>>> import numpy as np
>>> from numpy import linalg as LA
>>> np.set_printoptions(suppress=True, linewidth=140)
>>> tidy = lambda a: np.round(a, 2) + 0
>>> data = np.array([[0, 0, 0, 0, 1, 0, -2, 0, 0, 0],
...     [0, -1, 0, 0, 0, 0, 0, 0, 2, 0],
...     [0, -2, 0, 0, 0, -2, 1, -1, 0, 0],
...     [-2, -1, 0, 0, 1, 1, 0, 0, -2, 0],
...     [-2, 1, 2, 0, 1, 0, 0, 2, -1, 0]])
>>> th = np.radians(36)
>>> Rm = np.eye(10)
>>> Rm[1, 1] = Rm[0, 0] = np.cos(th)
>>> Rm[1, 0], Rm[0, 1] = -np.sin(th), np.sin(th)
>>> print(tidy(Rm))
[[ 0.81  0.59  0.    0.    0.    0.    0.    0.    0.    0.  ]
 [-0.59  0.81  0.    0.    0.    0.    0.    0.    0.    0.  ]
 [ 0.    0.    1.    0.    0.    0.    0.    0.    0.    0.  ]
 [ 0.    0.    0.    1.    0.    0.    0.    0.    0.    0.  ]
 [ 0.    0.    0.    0.    1.    0.    0.    0.    0.    0.  ]
 [ 0.    0.    0.    0.    0.    1.    0.    0.    0.    0.  ]
 [ 0.    0.    0.    0.    0.    0.    1.    0.    0.    0.  ]
 [ 0.    0.    0.    0.    0.    0.    0.    1.    0.    0.  ]
 [ 0.    0.    0.    0.    0.    0.    0.    0.    1.    0.  ]
 [ 0.    0.    0.    0.    0.    0.    0.    0.    0.    1.  ]]
>>> other = data @ Rm.T
>>> print(tidy(other))
[[ 0.    0.    0.    0.    1.    0.   -2.    0.    0.    0.  ]
 [-0.59 -0.81  0.    0.    0.    0.    0.    0.    2.    0.  ]
 [-1.18 -1.62  0.    0.    0.   -2.    1.   -1.    0.    0.  ]
 [-2.21  0.37  0.    0.    1.    1.    0.    0.   -2.    0.  ]
 [-1.03  1.98  2.    0.    1.    0.    0.    2.   -1.    0.  ]]
>>> print(np.allclose(LA.norm(data, axis=1), LA.norm(other, axis=1)))
True
>>> u = np.array([7, 3])
>>> print(np.polyval(u, data[3]))
[-11  -4   3   3  10  10   3   3 -11   3]
>>> print(np.array([np.convolve(row, u, "same") for row in data]))
[[  0   0   0   0   7   3 -14  -6   0   0]
 [  0  -7  -3   0   0   0   0   0  14   6]
 [  0 -14  -6   0   0 -14   1  -4  -3   0]
 [-14 -13  -3   0   7  10   3   0 -14  -6]
 [-14   1  17   6   7   3   0  14  -1  -3]]
>>> print(np.correlate(data[3], data[2], "full"))
[ 0  0  2 -1  3  2 -1  0  3  0  2 -2  2 -2  0  0  4  0  0]
>>> other = np.array([[3, 1],
...     [0, -3],
...     [-3, 3],
...     [-2, -3],
...     [-3, -1],
...     [-1, 3],
...     [2, 1],
...     [-1, -2],
...     [1, 3],
...     [-3, 2]])
>>> print(data @ other)
[[ -7  -3]
 [  2   9]
 [  5   3]
 [-12  -3]
 [-18  -7]]
>>> print(LA.matrix_rank(np.vstack([data, other.T])))
7
>>> print(other.T @ data.T)
[[ -7   2   5 -12 -18]
 [ -3   9   3  -3  -7]]
>>> print(np.vstack([data, other.T]).shape)
(7, 10)
>>> A = np.load("block2.npy")
>>> print(A)
[[  8  -6  -4  -4  -5   1  -8]
 [ -6   4   4   5  -9   3   6]
 [ -4   4  -6   4   0  -1  -9]
 [ -4   5   4   8   5   6  -7]
 [ -5  -9   0   5   8  -4   3]
 [  1   3  -1   6  -4  -4   7]
 [ -8   6  -9  -7   3   7 -10]]
>>> # symmetric
>>> print(tidy(A.mean(axis=0)))
[-2.57  1.   -1.71  2.43 -0.29  1.14 -2.57]
>>> print(np.diff(A, axis=0))
[[-14  10   8   9  -4   2  14]
 [  2   0 -10  -1   9  -4 -15]
 [  0   1  10   4   5   7   2]
 [ -1 -14  -4  -3   3 -10  10]
 [  6  12  -1   1 -12   0   4]
 [ -9   3  -8 -13   7  11 -17]]
>>> print(np.abs(A).max())
10
>>> print(LA.matrix_rank(A))
7
>>> print(tidy(LA.norm(A)))
39.67
>>> print(A.sum(axis=0))
[-18   7 -12  17  -2   8 -18]
>>> print(np.unravel_index(np.abs(A).argmax(), A.shape))
(np.int64(6), np.int64(6))
>>> E = np.loadtxt("layer13.csv", delimiter=",")
>>> print(tidy(E))
[[ -3.13  -1.95  -2.72  -1.9  -14.33  11.18]
 [  2.04  13.47 -12.49  -1.51  -3.84  -1.66]
 [ -6.68  -7.93 -10.46   4.37   5.31   2.39]]
>>> blk = np.stack([E, -2 * E, E[::-1]])
>>> print(tidy(LA.norm(blk, axis=(1, 2))))
[31.41 62.82 31.41]
>>> print(LA.matrix_rank(blk))
[3 3 3]
>>> rng = np.random.default_rng(94)
>>> other = E + rng.integers(-2, 3, (3, 1)) @ rng.integers(-2, 3, (1, 6))
>>> print(tidy(other))
[[ -5.13   0.05  -4.72  -1.9  -10.33  15.18]
 [  1.04  14.47 -13.49  -1.51  -1.84   0.34]
 [ -4.68  -9.93  -8.46   4.37   1.31  -1.61]]
>>> print(LA.matrix_rank(other - E, tol=1e-8))
1
>>> print(tidy(LA.svd(other - E, compute_uv=False)))
[9.95 0.   0.  ]
>>> print(tidy(other - E))
[[-2.  2. -2.  0.  4.  4.]
 [-1.  1. -1.  0.  2.  2.]
 [ 2. -2.  2.  0. -4. -4.]]
>>> print(np.abs(other - E).sum(axis=1))
[14.  7. 14.]
>>> J = np.minimum.outer(np.arange(1, 9), np.arange(1, 9)) * -3
>>> print(J)
[[ -3  -3  -3  -3  -3  -3  -3  -3]
 [ -3  -6  -6  -6  -6  -6  -6  -6]
 [ -3  -6  -9  -9  -9  -9  -9  -9]
 [ -3  -6  -9 -12 -12 -12 -12 -12]
 [ -3  -6  -9 -12 -15 -15 -15 -15]
 [ -3  -6  -9 -12 -15 -18 -18 -18]
 [ -3  -6  -9 -12 -15 -18 -21 -21]
 [ -3  -6  -9 -12 -15 -18 -21 -24]]
>>> O, Rm = LA.qr(A)
>>> print(np.allclose(Rm.T @ Rm, A.T @ A))
True
>>> print(tidy(np.trace(O @ O.T)))
7.0
>>> print((J + J.T) / 2)
[[ -3.  -3.  -3.  -3.  -3.  -3.  -3.  -3.]
 [ -3.  -6.  -6.  -6.  -6.  -6.  -6.  -6.]
 [ -3.  -6.  -9.  -9.  -9.  -9.  -9.  -9.]
 [ -3.  -6.  -9. -12. -12. -12. -12. -12.]
 [ -3.  -6.  -9. -12. -15. -15. -15. -15.]
 [ -3.  -6.  -9. -12. -15. -18. -18. -18.]
 [ -3.  -6.  -9. -12. -15. -18. -21. -21.]
 [ -3.  -6.  -9. -12. -15. -18. -21. -24.]]
>>> print(J @ J)
[[  72  135  189  234  270  297  315  324]
 [ 135  261  369  459  531  585  621  639]
 [ 189  369  531  666  774  855  909  936]
 [ 234  459  666  846  990 1098 1170 1206]
 [ 270  531  774  990 1170 1305 1395 1440]
 [ 297  585  855 1098 1305 1467 1575 1629]
 [ 315  621  909 1170 1395 1575 1701 1764]
 [ 324  639  936 1206 1440 1629 1764 1836]]
>>> print(np.trace(J))
-108
>>> print(np.allclose(J @ J.T, J.T @ J))
True
>>> vals, vecs = LA.eigh(J)
>>> print(tidy(LA.eigvalsh(J @ J)))
[   0.6     0.74    1.08    1.89    4.26   14.25  100.29 7760.89]
>>> print(tidy(LA.eigvalsh(J + 3 * np.eye(8))))
[-85.1   -7.01  -0.77   0.93   1.63   1.96   2.14   2.22]
>>> print(tidy(LA.svd(J, compute_uv=False)))
[88.1  10.01  3.77  2.07  1.37  1.04  0.86  0.78]
>>> print(tidy(vecs.T @ J @ vecs))
[[-88.1    0.     0.     0.     0.     0.     0.     0.  ]
 [  0.   -10.01   0.     0.     0.     0.     0.     0.  ]
 [  0.     0.    -3.77   0.     0.     0.     0.     0.  ]
 [  0.     0.     0.    -2.07   0.     0.     0.     0.  ]
 [  0.     0.     0.     0.    -1.37   0.     0.     0.  ]
 [  0.     0.     0.     0.     0.    -1.04   0.     0.  ]
 [  0.     0.     0.     0.     0.     0.    -0.86   0.  ]
 [  0.     0.     0.     0.     0.     0.     0.    -0.78]]
>>> print(tidy(vecs @ np.diag(vals) @ vecs.T))
[[ -3.  -3.  -3.  -3.  -3.  -3.  -3.  -3.]
 [ -3.  -6.  -6.  -6.  -6.  -6.  -6.  -6.]
 [ -3.  -6.  -9.  -9.  -9.  -9.  -9.  -9.]
 [ -3.  -6.  -9. -12. -12. -12. -12. -12.]
 [ -3.  -6.  -9. -12. -15. -15. -15. -15.]
 [ -3.  -6.  -9. -12. -15. -18. -18. -18.]
 [ -3.  -6.  -9. -12. -15. -18. -21. -21.]
 [ -3.  -6.  -9. -12. -15. -18. -21. -24.]]
